% ipython --no-banner

In [1]: import numpy as np

In [2]: np.set_printoptions(suppress=True, linewidth=140)

In [3]: M2 = np.array([[-3, 1, 2, 3, 1],
   ...:     [0, 2, 1, -2, -2],
   ...:     [-2, 3, -2, 2, -1],
   ...:     [-3, -3, 2, 0, -1],
   ...:     [-1, 1, 3, -2, 0]])

In [4]: J = np.triu(M2)

In [5]: J
Out[5]: 
array([[-3,  1,  2,  3,  1],
       [ 0,  2,  1, -2, -2],
       [ 0,  0, -2,  2, -1],
       [ 0,  0,  0,  0, -1],
       [ 0,  0,  0,  0,  0]])

In [6]: U, sig, Vt = np.linalg.svd(J)

In [7]: np.argmax(sig[:-1] / (sig[1:] + 1e-6)) + 1
Out[7]: np.int64(4)

In [8]: M2 = U[:, :4] @ np.diag(sig[:4]) @ Vt[:4]

In [9]: round(np.abs(J - M2).max(), 2)
Out[9]: np.float64(0.0)

In [10]: np.linalg.matrix_rank(M2)
Out[10]: np.int64(4)

In [11]: np.linalg.matrix_rank(J, rtol=0.05)
Out[11]: np.int64(4)

In [12]: round(float(np.linalg.norm(J - M2) / np.linalg.norm(J)), 2)
Out[12]: 0.0

In [13]: np.einsum("ii->", J)
Out[13]: np.int64(-3)

In [14]: round(np.linalg.det(J[::-1]), 2)
Out[14]: np.float64(0.0)

In [15]: np.round(np.linalg.eigvals(J).sum().real, 2)
Out[15]: np.float64(-3.0)

In [16]: np.round(np.linalg.eigvals(J), 2)
Out[16]: array([-3.,  2., -2.,  0.,  0.])

In [17]: np.einsum("ij,ji->", J, J)
Out[17]: np.int64(17)

In [18]: np.kron(np.eye(2, dtype=int), J)
Out[18]: 
array([[-3,  1,  2,  3,  1,  0,  0,  0,  0,  0],
       [ 0,  2,  1, -2, -2,  0,  0,  0,  0,  0],
       [ 0,  0, -2,  2, -1,  0,  0,  0,  0,  0],
       [ 0,  0,  0,  0, -1,  0,  0,  0,  0,  0],
       [ 0,  0,  0,  0,  0,  0,  0,  0,  0,  0],
       [ 0,  0,  0,  0,  0, -3,  1,  2,  3,  1],
       [ 0,  0,  0,  0,  0,  0,  2,  1, -2, -2],
       [ 0,  0,  0,  0,  0,  0,  0, -2,  2, -1],
       [ 0,  0,  0,  0,  0,  0,  0,  0,  0, -1],
       [ 0,  0,  0,  0,  0,  0,  0,  0,  0,  0]])

In [19]: round(float(np.linalg.det(J.T)), 2)
Out[19]: 0.0

In [20]: hat = np.triu(np.array([[-1, -2, -2, 3, 1],
    ...:     [3, 0, 0, -2, 0],
    ...:     [3, 3, 2, -2, -1],
    ...:     [0, -1, -2, -1, 3],
    ...:     [-1, -2, -1, 2, 1]]), 1) + np.eye(5)

In [21]: M2 = hat @ J @ np.linalg.inv(hat)

In [22]: np.round(np.linalg.det(M2), 2)
Out[22]: np.float64(0.0)

In [23]: M2
Out[23]: 
array([[ -3.,  -9.,  -2., -10.,  35.],
       [  0.,   2.,   1.,   4., -11.],
       [  0.,   0.,  -2.,  -2.,   5.],
       [  0.,   0.,   0.,   0.,  -1.],
       [  0.,   0.,   0.,   0.,   0.]])

In [24]: np.trace(M2), np.trace(J)
Out[24]: (np.float64(-3.0), np.int64(-3))

In [25]: rng = np.random.default_rng(997)

In [26]: idx = rng.permutation(5)

In [27]: idx
Out[27]: array([1, 0, 2, 3, 4])

In [28]: M2 = J[idx][:, idx]

In [29]: np.round(np.sort(np.abs(np.linalg.eigvals(M2))), 2)
Out[29]: array([0., 0., 2., 2., 3.])

In [30]: np.trace(M2)
Out[30]: np.int64(-3)

In [31]: np.diag(M2)
Out[31]: array([ 2, -3, -2,  0,  0])
